>>> import numpy as np
>>> import numpy.linalg as la
>>> np.set_printoptions(suppress=True, linewidth=160)
>>> rd = lambda a: np.round(a, 2) + 0
>>> f = np.array([1, 3, 3, 4])
>>> X = f[np.abs(np.subtract.outer(np.arange(4), np.arange(4)))]
>>> X
array([[1, 3, 3, 4],
       [3, 1, 3, 3],
       [3, 3, 1, 3],
       [4, 3, 3, 1]])
>>> rd(la.norm(X[1] - X[3]))
np.float64(3.0)
>>> rd(la.norm(X, "nuc"))
np.float64(17.04)
>>> m1 = np.loadtxt("run7.csv", delimiter=",")
>>> rd(m1)
array([[-0.6 ,  0.  , -0.17, -0.65, -0.44],
       [ 0.28, -0.77,  0.46, -0.18, -0.28],
       [ 0.28, -0.15, -0.26, -0.64,  0.66],
       [ 0.28,  0.6 ,  0.64, -0.37, -0.09],
       [-0.64, -0.13,  0.52,  0.09,  0.53]])
>>> # columns are unit length and at right angles
>>> q, V = la.qr(m1[:, :2])[0], la.qr(m1[:, 2:])[0]
>>> sig = la.svd(q.T @ V, compute_uv=False)
>>> rd(sig)
array([0., 0.])
>>> rd(la.eigvals(m1).sum().real)
np.float64(-1.46)
>>> rd(la.det(2 * m1)), rd(la.det(m1))
(np.float64(32.0), np.float64(1.0))
>>> rd(np.kron(np.eye(2, dtype=int), m1))
array([[-0.6 ,  0.  , -0.17, -0.65, -0.44,  0.  ,  0.  ,  0.  ,  0.  ,  0.  ],
       [ 0.28, -0.77,  0.46, -0.18, -0.28,  0.  ,  0.  ,  0.  ,  0.  ,  0.  ],
       [ 0.28, -0.15, -0.26, -0.64,  0.66,  0.  ,  0.  ,  0.  ,  0.  ,  0.  ],
       [ 0.28,  0.6 ,  0.64, -0.37, -0.09,  0.  ,  0.  ,  0.  ,  0.  ,  0.  ],
       [-0.64, -0.13,  0.52,  0.09,  0.53,  0.  ,  0.  ,  0.  ,  0.  ,  0.  ],
       [ 0.  ,  0.  ,  0.  ,  0.  ,  0.  , -0.6 ,  0.  , -0.17, -0.65, -0.44],
       [ 0.  ,  0.  ,  0.  ,  0.  ,  0.  ,  0.28, -0.77,  0.46, -0.18, -0.28],
       [ 0.  ,  0.  ,  0.  ,  0.  ,  0.  ,  0.28, -0.15, -0.26, -0.64,  0.66],
       [ 0.  ,  0.  ,  0.  ,  0.  ,  0.  ,  0.28,  0.6 ,  0.64, -0.37, -0.09],
       [ 0.  ,  0.  ,  0.  ,  0.  ,  0.  , -0.64, -0.13,  0.52,  0.09,  0.53]])
>>> other = la.inv(m1)
>>> rd(m1 @ other)
array([[1., 0., 0., 0., 0.],
       [0., 1., 0., 0., 0.],
       [0., 0., 1., 0., 0.],
       [0., 0., 0., 1., 0.],
       [0., 0., 0., 0., 1.]])
>>> np.allclose(other, m1.T)
True
>>> rd(la.det(m1) * la.det(other))
np.float64(1.0)
>>> rd(la.det(m1) * other)
array([[-0.6 ,  0.28,  0.28,  0.28, -0.64],
       [ 0.  , -0.77, -0.15,  0.6 , -0.13],
       [-0.17,  0.46, -0.26,  0.64,  0.52],
       [-0.65, -0.18, -0.64, -0.37,  0.09],
       [-0.44, -0.28,  0.66, -0.09,  0.53]])
>>> feats = np.array([[1, -1, 1, -1, -1, 1, -1, 1],
...     [1, 1, -1, -1, 1, 1, -1, -1],
...     [1, 1, 1, 1, -1, -1, -1, -1],
...     [1, 1, 1, 1, 1, 1, 1, 1]])
>>> cov = feats.T @ feats
>>> rd(la.svd(feats, compute_uv=False) ** 2)
array([8., 8., 8., 8.])
>>> np.trace(cov), (feats ** 2).sum()
(np.int64(32), np.int64(32))
>>> cov
array([[ 4,  2,  2,  0,  0,  2, -2,  0],
       [ 2,  4,  0,  2,  2,  0,  0, -2],
       [ 2,  0,  4,  2, -2,  0,  0,  2],
       [ 0,  2,  2,  4,  0, -2,  2,  0],
       [ 0,  2, -2,  0,  4,  2,  2,  0],
       [ 2,  0,  0, -2,  2,  4,  0,  2],
       [-2,  0,  0,  2,  2,  0,  4,  2],
       [ 0, -2,  2,  0,  0,  2,  2,  4]])
>>> (feats @ feats.T).shape
(4, 4)
>>> other = feats / la.norm(feats, axis=1, keepdims=True)
>>> cov = other @ other.T
>>> rd(cov[2])
array([0., 0., 1., 0.])
>>> left, sig, Vh = la.svd(feats, full_matrices=False)
>>> rd(Vh @ Vh.T)
array([[1., 0., 0., 0.],
       [0., 1., 0., 0.],
       [0., 0., 1., 0.],
       [0., 0., 0., 1.]])
>>> rd(np.cumsum(sig ** 2) / np.sum(sig ** 2))
array([0.25, 0.5 , 0.75, 1.  ])
>>> x = np.array([2, -2, 0, 0, -3])
>>> rhs = m1 @ x
>>> rd(rhs)
array([ 0.14,  2.94, -1.13, -0.4 , -2.63])
>>> rd(la.solve(m1, 5 * rhs))
array([ 10., -10.,   0.,   0., -15.])
>>> rd(la.solve(m1, m1[:, 1]))
array([0., 1., 0., 0., 0.])
>>> x = np.array([2, 0, 3, 3, 3, 3, 2, 1])
>>> h1 = np.maximum(feats @ x, 0)
>>> rd(np.tanh(feats @ x))
array([ 0.76, -0.76, -0.76,  1.  ])
>>> E = np.loadtxt("w.csv", delimiter=",")
>>> E
array([[ 2.,  2.,  0.,  1., -1.,  1., -1., -3., -1.],
       [ 2.,  0.,  2.,  5.,  1.,  5.,  4.,  4., -3.],
       [ 6.,  2.,  4., 11.,  1., 11.,  7.,  5., -7.]])
>>> # columns 3 and 5 are equal
>>> other = np.array([[-1, 4],
...     [4, -2],
...     [3, -5],
...     [4, -3],
...     [-2, -2],
...     [-1, 4],
...     [-3, -1],
...     [3, -1],
...     [4, -1]])
>>> np.vstack([E, other.T]).shape
(5, 9)
>>> np.einsum("ik,kj->ji", E, other)
array([[ 1.,  5., 11.],
       [12., -4.,  4.]])
>>> la.matrix_rank(E, rtol=0.1)
np.int64(2)
>>> [round(float(x), 2) for x in la.svd(E, compute_uv=False)[:3]]
[22.77, 5.05, 0.0]
>>> la.cond(E) > 100
np.True_
>>> rd(la.norm(E, 2) / la.norm(E))
np.float64(0.98)
>>> np.argsort(-la.norm(E, axis=0).round(6), kind="stable")[:3]
array([3, 5, 6])
>>> left, sig, Vh = la.svd(E)
>>> rd(sig)
array([22.77,  5.05,  0.  ])
>>> np.argmax(sig[:-1] / (sig[1:] + 1e-6)) + 1
np.int64(2)
>>> other = left[:, :2] @ np.diag(sig[:2]) @ Vh[:2]
>>> rd(la.norm(E - other, 2)), rd(sig[2])
(np.float64(0.0), np.float64(0.0))
>>> rd(other)
array([[ 2.,  2.,  0.,  1., -1.,  1., -1., -3., -1.],
       [ 2.,  0.,  2.,  5.,  1.,  5.,  4.,  4., -3.],
       [ 6.,  2.,  4., 11.,  1., 11.,  7.,  5., -7.]])
>>> rd(np.abs(E - other).max())
np.float64(0.0)
>>> la.matrix_rank(other)
np.int64(2)
>>> la.matrix_rank(E, rtol=0.05)
np.int64(2)
>>> other = E / np.sqrt((E ** 2).mean(axis=1, keepdims=True))
>>> la.matrix_rank(E - E.mean(axis=1, keepdims=True))
np.int64(2)
>>> rd(other[1])
array([ 0.6,  0. ,  0.6,  1.5,  0.3,  1.5,  1.2,  1.2, -0.9])
>>> arr = np.load("m.npy")
>>> arr
array([[-0.7 ,  0.35,  0.86,  0.61,  0.93, -0.08],
       [-0.18,  0.31, -0.41,  0.58,  1.  ,  0.95],
       [ 0.89, -0.24, -0.99,  0.21,  0.79,  0.92],
       [-0.85, -0.17,  0.63,  0.37, -0.58, -1.  ],
       [-1.  , -0.72,  0.93, -0.41, -1.  , -1.  ],
       [ 0.45, -0.15,  0.66,  0.45, -1.  , -0.99],
       [-0.97,  0.2 , -0.4 ,  0.86,  1.  , -0.63],
       [ 1.  , -0.09, -1.  , -0.79, -0.79,  1.  ],
       [-0.09, -0.29, -0.85, -0.99,  0.05,  0.99],
       [ 0.77, -0.47, -0.87, -0.79, -0.99, -0.32],
       [-0.8 , -0.17,  0.85,  0.71, -0.94, -1.  ],
       [-1.  , -0.7 , -0.79,  0.22,  1.  , -1.  ],
       [-0.92,  0.41,  0.92,  0.98,  0.99, -0.99],
       [ 0.4 , -0.12,  0.9 , -0.73, -1.  , -0.79],
       [-0.94, -0.22,  0.73, -0.46, -0.62, -0.99],
       [ 0.99,  0.5 , -0.04,  0.6 ,  0.2 ,  1.  ],
       [-0.71, -0.28, -0.54,  0.03,  0.31, -0.95],
       [ 0.99, -0.26, -0.99, -0.92, -0.78,  1.  ],
       [-0.57, -0.54, -0.9 , -0.85, -0.68, -0.86],
       [ 0.61,  0.23,  0.94,  0.44, -0.98, -0.58],
       [ 0.06, -0.38, -0.98, -0.74,  0.85,  0.82],
       [-0.99, -0.33,  0.93, -0.3 , -0.91, -1.  ],
       [-0.18, -0.34, -0.74, -0.57, -0.53, -0.58],
       [-0.68, -0.21, -0.99, -0.17,  1.  ,  0.87],
       [ 0.99, -0.08, -0.97, -0.95, -0.55,  1.  ],
       [ 0.16,  0.36,  0.98,  0.53, -0.9 , -0.49],
       [ 0.99,  0.07, -1.  , -0.56,  0.99,  1.  ],
       [ 0.62, -0.19, -0.99, -0.2 ,  0.99,  0.98],
       [-0.65, -0.18,  0.49,  0.7 , -0.78, -1.  ],
       [-0.89, -0.49, -0.99, -0.85,  0.99,  0.12],
       [ 0.76,  0.07, -0.83,  0.98,  0.85, -0.71],
       [-0.45, -0.1 , -0.76, -0.51,  0.94,  0.77],
       [-0.62,  0.11,  0.58, -0.8 ,  0.55,  0.87],
       [ 0.06,  0.25,  0.81,  0.69, -0.18, -0.5 ],
       [-0.67, -0.09,  0.69,  0.86, -0.7 , -1.  ],
       [-0.12, -0.24,  0.24,  0.24, -0.96, -0.99],
       [ 0.36,  0.15,  0.49,  0.38, -0.41,  0.07],
       [ 0.94,  0.3 , -0.24, -0.55,  0.04,  1.  ],
       [ 0.78,  0.13, -0.69, -0.49,  0.69,  1.  ]])
>>> d = la.norm(arr[:, None] - arr[None], axis=-1)
>>> d.mean(axis=1).argmax()
np.int64(12)
>>> d[27].round(6).argsort(kind="stable")[:4]
array([27,  2, 26, 38])
>>> np.unravel_index(d.round(6).argmax(), d.shape)
(np.int64(12), np.int64(17))
>>> la.matrix_rank(d ** 2)
np.int64(8)
